In [1]: import numpy as np

In [2]: np.set_printoptions(suppress=True, linewidth=100)

In [3]: A = np.loadtxt("dump.csv", delimiter=",")

In [4]: print(A)
[[ 0.9  -0.5   2.1   1.3  -1.2   2.1   0.3   0.67 -0.2   0.7  -0.7   0.3  -0.5   0.3   1.2 ]
 [ 0.4   1.2   0.2  -0.2   0.    1.2   0.2  -1.45  0.8   0.   -0.8  -0.8   1.2  -1.    0.5 ]
 [ 0.   -0.8   0.6   0.3  -1.9   0.5  -0.7   0.66  2.4  -0.6  -1.    0.    1.    0.    1.2 ]
 [-0.5  -0.2  -2.1   1.2  -1.2  -1.2   1.4   0.13  0.8   0.3  -1.4   0.    0.6  -2.4   0.9 ]
 [ 1.5   0.3   0.2   1.4  -0.2   0.4   1.2  -0.36  2.   -0.5   1.3   1.1  -2.   -0.1  -0.2 ]
 [-0.3  -0.9  -2.7   0.1  -1.1  -1.4  -0.7   0.77  0.3  -0.3  -2.   -0.5  -0.6   0.4   0.6 ]
 [-1.    1.4   0.5   0.5   0.    0.3   0.6  -1.58  1.3  -1.8   1.3   0.2  -0.7   0.    0.4 ]
 [-1.2   0.6  -1.9   1.4  -1.2   0.5  -0.3  -0.49  0.    0.6   0.9   0.6  -1.1  -1.5   0.7 ]
 [ 1.3  -1.5  -0.1  -1.    2.3   1.   -0.7   1.55  0.6   2.5  -0.2   1.4  -0.8   0.4  -0.3 ]
 [-1.3   1.9   0.2  -2.3  -0.2  -1.1  -2.1  -1.73  0.7   0.1  -0.1   1.1   0.6  -0.4   1.  ]
 [-3.1  -1.2   0.3   0.7  -1.7   1.5   0.6   0.68 -0.4   1.3  -0.3  -0.4   1.    0.1  -2.2 ]
 [-0.4  -1.2  -0.2   1.3   0.3   1.6   2.2   1.02 -0.1   0.1   0.7   0.2  -1.5  -0.2   0.2 ]
 [ 0.9  -0.6  -1.2  -1.6  -1.   -1.5   1.5   0.78  1.5  -0.8   0.    0.4  -0.3  -1.2   1.  ]
 [ 0.3  -1.2  -0.7  -0.9   0.4   0.   -0.9   1.05  0.3  -0.4  -1.   -0.5   0.2   0.6  -2.1 ]
 [ 0.2  -0.8   0.5  -0.1  -1.5  -1.   -0.2   0.84  0.6  -1.    0.7  -0.3  -1.1   0.1   0.5 ]
 [-0.2  -0.8  -0.2   0.   -0.2  -1.9   0.3   0.65 -0.3  -0.8   0.4   0.4  -0.7  -1.4   1.  ]
 [-0.1  -2.3   0.3   0.1   0.3   1.8   1.3   1.92  0.2  -0.4   1.    1.5  -0.8   0.3   1.  ]
 [-1.6  -0.2  -0.6  -1.2  -0.6   1.2  -0.8   0.47 -1.5   0.    0.2  -0.4   0.2   0.8   0.1 ]
 [-0.4   0.9  -0.4   1.2   0.9   1.8   0.6  -0.89  0.   -0.1  -0.6  -0.6   0.3   0.7  -1.5 ]
 [ 0.   -1.3  -1.7  -0.1   1.7  -0.9   0.6   1.51 -1.1   0.    0.    1.7   0.3   0.5   1.3 ]
 [ 0.8   0.2   2.3   1.2  -0.9  -1.2   0.7  -0.77 -2.2   0.4  -2.6   0.1   1.   -0.2  -0.5 ]
 [-1.    0.3  -0.1  -1.7  -0.3  -0.1   1.5  -0.46  0.4   0.4  -1.    1.8  -1.    0.2  -0.5 ]
 [ 1.3   0.3   0.2  -1.    0.1   0.6  -0.7  -0.09 -1.5   0.   -0.4   0.9  -0.7  -0.1  -0.6 ]
 [ 1.2   0.1   0.6   0.9  -1.7  -0.4   0.2  -0.66 -0.2   0.9   0.   -1.6   0.6  -0.5   1.  ]
 [-0.3  -1.   -0.3   1.7   0.6  -1.2   0.1   0.9   1.3   0.    0.3   0.7  -1.    0.6  -0.9 ]
 [-0.1  -1.   -0.1  -0.1  -0.7   0.3  -0.4   1.31 -0.7   1.1  -1.2  -0.7  -0.6  -0.7  -1.2 ]
 [ 0.2  -1.8  -0.9  -0.8  -0.4   1.2   0.8   2.05 -0.4  -0.2   0.   -0.9  -0.7  -0.3   0.3 ]
 [-0.7  -0.6  -0.7  -1.3   0.2   0.    0.9   0.22 -1.2  -0.1   0.3  -1.1  -1.4   1.4   0.5 ]]

In [5]: out = np.c_[A[:, :2] @ np.array([[-2, 2], [-2, -3]]), np.array([1, 1, 2, 3, 2, 0, 2, 3, 1, 2, 0, 1, 3, 0, 0, 1, 2, 1, 3, 2, 0, 0, 2, 3, 2, 0, 1, 0])]

In [6]: print(out.round(2))
[[-0.8  3.3  1. ]
 [-3.2 -2.8  1. ]
 [ 1.6  2.4  2. ]
 [ 1.4 -0.4  3. ]
 [-3.6  2.1  2. ]
 [ 2.4  2.1  0. ]
 [-0.8 -6.2  2. ]
 [ 1.2 -4.2  3. ]
 [ 0.4  7.1  1. ]
 [-1.2 -8.3  2. ]
 [ 8.6 -2.6  0. ]
 [ 3.2  2.8  1. ]
 [-0.6  3.6  3. ]
 [ 1.8  4.2  0. ]
 [ 1.2  2.8  0. ]
 [ 2.   2.   1. ]
 [ 4.8  6.7  2. ]
 [ 3.6 -2.6  1. ]
 [-1.  -3.5  3. ]
 [ 2.6  3.9  2. ]
 [-2.   1.   0. ]
 [ 1.4 -2.9  0. ]
 [-3.2  1.7  2. ]
 [-2.6  2.1  3. ]
 [ 2.6  2.4  2. ]
 [ 2.2  2.8  0. ]
 [ 3.2  5.8  1. ]
 [ 2.6  0.4  0. ]]

In [7]: print(np.round(np.linalg.lstsq(A, out[:, 0])[0], 2) + 0)
[-2. -2.  0.  0.  0.  0.  0.  0.  0.  0.  0.  0.  0.  0.  0.]

In [8]: print(np.linalg.matrix_rank(out))
3

In [9]: print(np.round(np.linalg.norm(np.linalg.qr(A)[0].T @ out, axis=0) ** 2 / ((out ** 2).sum(axis=0) + 1e-12), 2))
[1.   1.   0.49]

In [10]: print(np.linalg.matrix_rank(np.c_[A, out]))
16

In [11]: print(np.round(np.linalg.norm(out - A @ np.linalg.lstsq(A, out)[0], axis=0), 2) + 0)
[0.   0.   6.55]
